% python3 -q
>>> import numpy as np
>>> np.set_printoptions(precision=3, suppress=True, linewidth=140)
>>> E = np.load("mat.npy")
>>> print(E)
[[ 2.309  1.347  0.564  1.875 -1.773  0.862 -3.184]
 [ 2.96  -1.008  1.844  2.985  1.148 -0.525  1.15 ]
 [-2.628 -1.427 -3.159 -1.504 -1.866 -0.46  -0.348]
 [-0.137  3.084  2.877  0.324  2.334 -0.392  1.219]
 [ 1.05  -0.591 -1.926 -3.456  2.249  0.948 -1.392]
 [-2.187 -3.303  2.636  0.105  1.234  0.758  0.501]
 [-1.025  0.8    1.573 -2.852  0.014 -0.32   3.549]
 [-0.988 -0.793  2.092 -3.765 -0.604  1.903 -0.928]
 [-2.462 -1.468 -2.144  1.492  0.586 -3.031 -0.655]
 [-0.7   -2.326  2.749  0.501 -0.713  1.843 -2.717]
 [-2.207 -0.276  0.25  -0.698 -2.557 -2.806  2.258]
 [ 1.464 -0.591  0.055 -1.852  0.65  -0.522  4.287]
 [ 1.94   0.746 -3.683  1.783  0.412 -1.203  1.523]
 [ 0.399  1.321  1.859 -3.645 -2.174 -1.067 -0.702]
 [ 0.055  0.078  0.265  1.405  2.361 -3.63   2.049]
 [ 4.399 -1.289 -1.513  0.363  0.892 -0.873  0.089]
 [-0.295 -0.646  0.184  1.577  2.007 -2.161 -3.644]
 [ 2.768  3.043  0.623 -0.536  2.462  1.158  0.062]
 [ 1.832 -0.69  -1.769  0.918  4.141  0.04  -0.211]
 [-2.552  0.542 -0.901  0.297  2.564 -0.747 -3.188]
 [ 0.424  1.016  0.353 -0.977  4.22   1.124  1.907]
 [ 2.154  1.237 -2.065 -2.09   2.112 -1.98   1.348]]
>>> Y = E / np.linalg.norm(E, axis=1, keepdims=True)
>>> C2 = Y @ Y.T
>>> print(round(np.degrees(np.arccos(np.clip(C2[4, 2], -1, 1))), 3))
77.953
>>> np.argwhere(np.triu(np.abs(C2) > 0.95, 1))
array([], shape=(0, 2), dtype=int64)
>>> Ac = E - E.mean(axis=0)
>>> evecs = np.linalg.svd(Ac)[2][:6]
>>> Y = Ac - Ac @ evecs.T @ evecs
>>> print(np.round(np.cov(Ac @ evecs.T, rowvar=False), 3) + 0)
[[6.112 0.    0.    0.    0.    0.   ]
 [0.    5.309 0.    0.    0.    0.   ]
 [0.    0.    4.435 0.    0.    0.   ]
 [0.    0.    0.    3.261 0.    0.   ]
 [0.    0.    0.    0.    2.822 0.   ]
 [0.    0.    0.    0.    0.    2.074]]
>>> Y.std(axis=0)
array([0.274, 0.274, 0.275, 0.348, 0.151, 0.606, 0.224])
>>> np.round(np.linalg.norm(Y) / np.linalg.norm(Ac), 3)
np.float64(0.182)
>>> np.diag(evecs.T @ evecs)
array([0.904, 0.904, 0.904, 0.846, 0.971, 0.533, 0.936])
